$ python3 -q
>>> import numpy as np
>>> np.set_printoptions(precision=3, suppress=True, linewidth=120, floatmode="fixed")
>>> data = np.load("test19.npy")
>>> data
array([[-0.700, -0.100,  1.400,  0.784,  0.200, -0.200, -0.300],
       [ 1.200,  0.200,  0.600, -1.092, -0.100,  0.800,  1.300],
       [-1.600,  0.800,  0.800,  1.601,  0.100,  0.800, -0.500],
       [ 0.100,  1.400,  0.500, -0.071,  1.100,  1.100, -1.500],
       [ 0.400, -0.800,  0.900, -0.202, -0.800,  0.600,  0.400],
       [-1.300,  0.800, -0.200,  1.465, -0.500, -0.100,  1.000],
       [-1.500, -0.800, -0.200,  1.535, -0.100, -0.400, -0.600],
       [-1.000,  0.300,  0.200,  1.016,  1.600, -0.500, -1.700],
       [ 0.500, -0.100,  0.000, -0.518, -0.100, -1.200,  0.300],
       [ 0.600,  0.800,  0.200, -0.737,  1.600, -0.600,  0.500],
       [-0.600, -0.600, -0.700,  0.505,  0.600,  1.300, -0.700],
       [-0.600,  1.200,  0.700,  0.568,  1.200, -1.700,  0.000],
       [ 1.200, -0.300, -0.100, -1.237,  0.500, -0.400, -0.200],
       [-0.500, -1.000,  0.000,  0.478, -1.400,  0.700,  0.200],
       [-0.500, -0.300,  0.100,  0.562, -1.900, -0.900, -0.700],
       [-1.100, -0.500,  0.100,  1.131,  0.900, -0.800,  0.300],
       [-1.400,  0.900, -1.500,  1.565,  0.600,  0.800, -0.400],
       [ 0.100, -1.600, -1.500, -0.127,  0.000,  0.100,  0.600],
       [-1.500,  1.200, -1.100,  1.325,  1.500,  0.200,  0.600],
       [-1.100, -0.400,  1.600,  0.999, -1.500, -0.900,  0.500],
       [-0.300,  1.400,  0.500,  0.253,  0.500,  0.700, -0.800],
       [-0.200,  1.000, -1.500,  0.133,  0.500,  0.000, -1.600],
       [ 0.400, -0.100,  1.700, -0.382,  0.900,  1.400,  1.200],
       [-1.000,  1.600, -0.500,  0.926,  0.900, -0.700, -0.600],
       [ 0.200, -0.200, -0.100, -0.095,  0.100, -0.200,  0.000],
       [-1.100, -2.200, -0.700,  0.997, -0.700,  0.500, -0.400],
       [-1.600, -0.800,  1.800,  1.666,  1.300, -1.400,  2.700],
       [-0.400,  0.100,  0.500,  0.344, -0.900, -1.200, -0.400]])
>>> round(float(np.linalg.norm(data)), 3)
12.918
>>> np.linalg.svd(data, compute_uv=False)
array([7.245, 6.256, 5.567, 4.253, 4.042, 3.120, 0.318])
>>> data.sum(axis=0)
array([-13.300,   1.900,   3.500,  13.392,   6.100,  -2.200,  -0.800])
>>> data.shape
(28, 7)
>>> np.count_nonzero(data)
np.int64(190)
>>> np.linalg.matrix_rank(data)
np.int64(7)
>>> gram = np.cov(data, rowvar=False)
>>> round(np.corrcoef(data[:, 0], data[:, 2])[0, 1], 3)
np.float64(0.077)
>>> np.argwhere(np.triu(np.abs(np.corrcoef(data.T)) > 0.8, 1))
array([[0, 3]])
>>> gram.shape
(7, 7)
>>> np.argsort(-data.std(axis=0).round(6), kind="stable")
array([1, 4, 6, 2, 5, 3, 0])
>>> np.median(data, axis=0)
array([-0.550, -0.100,  0.100,  0.534,  0.350, -0.150, -0.100])
>>> np.polyfit(data[:, 0], data[:, 2], 1)
array([0.085, 0.165])
>>> np.linalg.eigvalsh(gram)[::-1]
array([1.514, 1.367, 1.135, 0.666, 0.599, 0.348, 0.004])
>>> x = np.array([-1, 0, 0, 1, 1, -2, 1])
>>> target = data @ x
>>> try:
...     np.linalg.solve(data, target)
... except np.linalg.LinAlgError as e:
...     print(repr(e))
... 
LinAlgError('Last 2 dimensions of the array must be square')
>>> np.round(np.linalg.lstsq(data, target)[0], 3) + 0
array([-1.000,  0.000,  0.000,  1.000,  1.000, -2.000,  1.000])
>>> np.round(np.linalg.pinv(data) @ data, 3) + 0
array([[1.000, 0.000, 0.000, 0.000, 0.000, 0.000, 0.000],
       [0.000, 1.000, 0.000, 0.000, 0.000, 0.000, 0.000],
       [0.000, 0.000, 1.000, 0.000, 0.000, 0.000, 0.000],
       [0.000, 0.000, 0.000, 1.000, 0.000, 0.000, 0.000],
       [0.000, 0.000, 0.000, 0.000, 1.000, 0.000, 0.000],
       [0.000, 0.000, 0.000, 0.000, 0.000, 1.000, 0.000],
       [0.000, 0.000, 0.000, 0.000, 0.000, 0.000, 1.000]])
>>> rng = np.random.default_rng(49)
>>> target = target + 0.3 * rng.normal(size=28)
>>> target
array([ 1.955, -2.277,  1.273, -3.227, -2.166,  3.498,  2.959,  2.425,  1.561,  1.388, -1.645,  5.763, -0.605, -1.294,
        0.529,  5.182,  1.495,  0.088,  4.361,  3.144, -0.728, -0.862, -1.508,  3.844,  0.642,  0.456, 10.727,  2.062])
>>> b, *_ = np.linalg.lstsq(data, target)
>>> b.round()
array([-1.000, -0.000,  0.000,  1.000,  1.000, -2.000,  1.000])
>>> [round(float(np.linalg.norm(np.linalg.solve(data.T @ data + lam * np.eye(7), data.T @ target))), 2) for lam in (0, 1, 10, 100)]
[2.87, 2.77, 2.16, 0.76]
>>> b
array([-0.997, -0.044,  0.049,  1.051,  0.914, -2.030,  1.083])
>>> round(float(np.linalg.norm(target - data @ b)), 3)
1.488
>>> P = data @ np.linalg.solve(data.T @ data, data.T)
>>> P @ data[:, 3]
array([ 0.784, -1.092,  1.601, -0.071, -0.202,  1.465,  1.535,  1.016, -0.518, -0.737,  0.505,  0.568, -1.237,  0.478,
        0.562,  1.131,  1.565, -0.127,  1.325,  0.999,  0.253,  0.133, -0.382,  0.926, -0.095,  0.997,  1.666,  0.344])
>>> np.round(np.linalg.eigvalsh(P), 3) + 0
array([0.000, 0.000, 0.000, 0.000, 0.000, 0.000, 0.000, 0.000, 0.000, 0.000, 0.000, 0.000, 0.000, 0.000, 0.000, 0.000,
       0.000, 0.000, 0.000, 0.000, 0.000, 1.000, 1.000, 1.000, 1.000, 1.000, 1.000, 1.000])
